$ python -q
>>> import numpy as np
>>> np.set_printoptions(precision=2, suppress=True, linewidth=140)
>>> rnd = lambda a: np.round(a, 2) + 0
>>> X = np.array([[2, 0, 0, 0], [4, 2, 0, 0], [2, 3, 1, 0], [3, 0, 1, 0]])
>>> # null space of dimension 1
>>> U, sig, VT = np.linalg.svd(X)
>>> print(rnd(sig))
[6.41 2.41 1.05 0.  ]
>>> print(np.argmax(sig[:-1] / (sig[1:] + 1e-6)) + 1)
3
>>> out = U[:, :3] @ np.diag(sig[:3]) @ VT[:3]
>>> print(rnd(np.linalg.norm(X - out, 2)), sig[3])
0.0 0.0
>>> print(rnd(np.linalg.norm(X - out) / np.linalg.norm(X)))
0.0
>>> print(rnd(out))
[[2. 0. 0. 0.]
 [4. 2. 0. 0.]
 [2. 3. 1. 0.]
 [3. 0. 1. 0.]]
>>> vec = np.array([2, -4, -5, 2])
>>> print(X @ vec)
[  4   0 -13   1]
>>> print(X @ (2 * vec))
[  8   0 -26   2]
>>> rk = np.linalg.matrix_rank(X)
>>> print(rk)
3
>>> N = np.linalg.svd(X)[2][rk:].T
>>> print([int(np.linalg.matrix_rank(X[:, :j + 1])) for j in range(4)])
[1, 2, 3, 3]
>>> print(np.allclose(X @ N, 0))
True
>>> print(N.shape)
(4, 1)
>>> print(N @ N.T)
[[0. 0. 0. 0.]
 [0. 0. 0. 0.]
 [0. 0. 0. 0.]
 [0. 0. 0. 1.]]
>>> print(N[:, 0] / N[np.abs(N[:, 0]).round(6).argmax(), 0])
[0. 0. 0. 1.]
>>> K = np.load("case2.npy")
>>> print(K)
[[ 2  3  4  5  6  7  8  9]
 [10 11 12 13 14 15 16 17]
 [18 19 20 21 22 23 24 25]
 [26 27 28 29 30 31 32 33]
 [34 35 36 37 38 39 40 41]]
>>> # looks like rank 2
>>> rk = np.linalg.matrix_rank(K)
>>> print(rk)
2
>>> N = np.linalg.svd(K)[2][rk:].T
>>> print([int(np.linalg.matrix_rank(np.delete(K, i, axis=0))) for i in range(5)])
[2, 2, 2, 2, 2]
>>> U, sig, VT = np.linalg.svd(K)
>>> print(np.argmax(sig[:-1] / (sig[1:] + 1e-6)) + 1)
2
>>> out = U[:, :2] @ np.diag(sig[:2]) @ VT[:2]
>>> print(rnd(np.abs(K - out).max()))
0.0
>>> print(rnd(np.linalg.norm(K - out) / np.linalg.norm(K)))
0.0
>>> print(rnd(np.linalg.norm(K - out, 2)), rnd(sig[2]))
0.0 0.0
>>> print(rnd(out))
[[ 2.  3.  4.  5.  6.  7.  8.  9.]
 [10. 11. 12. 13. 14. 15. 16. 17.]
 [18. 19. 20. 21. 22. 23. 24. 25.]
 [26. 27. 28. 29. 30. 31. 32. 33.]
 [34. 35. 36. 37. 38. 39. 40. 41.]]
>>> def softmax(z):
...     e = np.exp(z - z.max(axis=-1, keepdims=True))
...     return e / e.sum(axis=-1, keepdims=True)
... 
>>> print(rnd(softmax(K[1])))
[0.   0.   0.   0.01 0.03 0.09 0.23 0.63]
>>> print(rnd(softmax(10 * K[1])))
[0. 0. 0. 0. 0. 0. 0. 1.]
>>> scores = K @ K.T / np.sqrt(8)
>>> print(softmax(scores).round(6).argmax(axis=1))
[4 4 4 4 4]
>>> print(softmax(scores)[1] @ K)
[34. 35. 36. 37. 38. 39. 40. 41.]
>>> print(rnd(softmax(scores)))
[[0. 0. 0. 0. 1.]
 [0. 0. 0. 0. 1.]
 [0. 0. 0. 0. 1.]
 [0. 0. 0. 0. 1.]
 [0. 0. 0. 0. 1.]]
>>> U, sig, VT = np.linalg.svd(K)
>>> evecs = VT[:(sig > 1e-8).sum()]
>>> rng = np.random.default_rng(2582)
>>> vec = K[2] + 4 * K[3] + rng.integers(2) * np.eye(8)[7]
>>> print(vec)
[122. 127. 132. 137. 142. 147. 152. 157.]
>>> print(np.allclose(evecs.T @ evecs @ vec, vec))
True
>>> print(rnd(np.trace(np.linalg.pinv(K) @ K)))
2.0
>>> print(rnd(K @ np.linalg.pinv(K) @ K))
[[ 2.  3.  4.  5.  6.  7.  8.  9.]
 [10. 11. 12. 13. 14. 15. 16. 17.]
 [18. 19. 20. 21. 22. 23. 24. 25.]
 [26. 27. 28. 29. 30. 31. 32. 33.]
 [34. 35. 36. 37. 38. 39. 40. 41.]]
>>> print(np.allclose(K[:-1].T @ np.linalg.lstsq(K[:-1].T, K[-1])[0], K[-1]))
True
>>> print(np.abs(np.diag(np.linalg.qr(K)[1])) > 1e-9)
[ True  True False False False]
>>> print(np.linalg.lstsq(K[:-1].T, K[-1])[2])
2
>>> m1 = np.array([[-3.42, -2.71, -3.75, 2.62],
...     [-4.36, -3.03, -3.81, 2.64],
...     [-3.96, -5.12, -5.67, -0.34],
...     [-3.78, -6.18, -6.17, 3.03],
...     [-3.72, -2.82, -3.84, 1.8],
...     [-2.6, -4.7, -4.89, 7.61],
...     [-1.57, -2.7, -3.55, 8.41],
...     [-4.33, -6.72, -6.74, 0.0],
...     [-3.99, -3.65, -4.28, 3.12],
...     [-2.14, 1.26, -1.27, 0.71],
...     [-2.66, -1.26, -2.32, 8.23],
...     [-1.45, -2.98, -3.93, 6.75],
...     [-3.75, -2.8, -4.26, -3.0],
...     [-4.07, -4.2, -4.95, 0.01],
...     [-1.44, -1.6, -2.96, 6.28],
...     [-3.22, -4.43, -5.53, -2.92]])
>>> Q, evecs = np.linalg.qr(m1[:, :2])[0], np.linalg.qr(m1[:, 2:])[0]
>>> sig = np.linalg.svd(Q.T @ evecs, compute_uv=False)
>>> print((sig > 0.9).sum())
1
>>> data = np.array([[-1, -3, 1, -2, -2, -2],
...     [1, 7, -1, 0, 2, 2],
...     [-1, -2, 5, 0, -2, -2],
...     [-2, 3, -1, 9, -3, 1],
...     [3, -2, 3, -1, 6, 0],
...     [2, 2, -2, -2, -1, 0]])
>>> z = rng.permutation(6)
>>> out = data[:, z] * rng.choice([-1, 1], 6)
>>> print(out)
[[-2 -1 -3  1 -2  2]
 [ 2  1  7 -1  0 -2]
 [-2 -5 -2  1  0  2]
 [-3  1  3  2  9 -1]
 [ 6 -3 -2 -3 -1  0]
 [-1  2  2 -2 -2  0]]
>>> U, _, VT = np.linalg.svd(data.T @ out)
>>> print(rnd(np.linalg.lstsq(data, out)[0]))
[[ 0.  0.  0. -1.  0.  0.]
 [ 0.  0.  1.  0.  0.  0.]
 [ 0. -1.  0.  0.  0.  0.]
 [ 0.  0.  0.  0.  1.  0.]
 [ 1.  0.  0.  0.  0.  0.]
 [ 0.  0.  0.  0.  0. -1.]]
>>> print(rnd(U @ VT))
[[ 0.  0.  0. -1.  0.  0.]
 [ 0.  0.  1.  0.  0.  0.]
 [ 0. -1.  0.  0.  0.  0.]
 [ 0.  0.  0.  0.  1.  0.]
 [ 1.  0.  0.  0.  0.  0.]
 [ 0.  0.  0.  0.  0. -1.]]
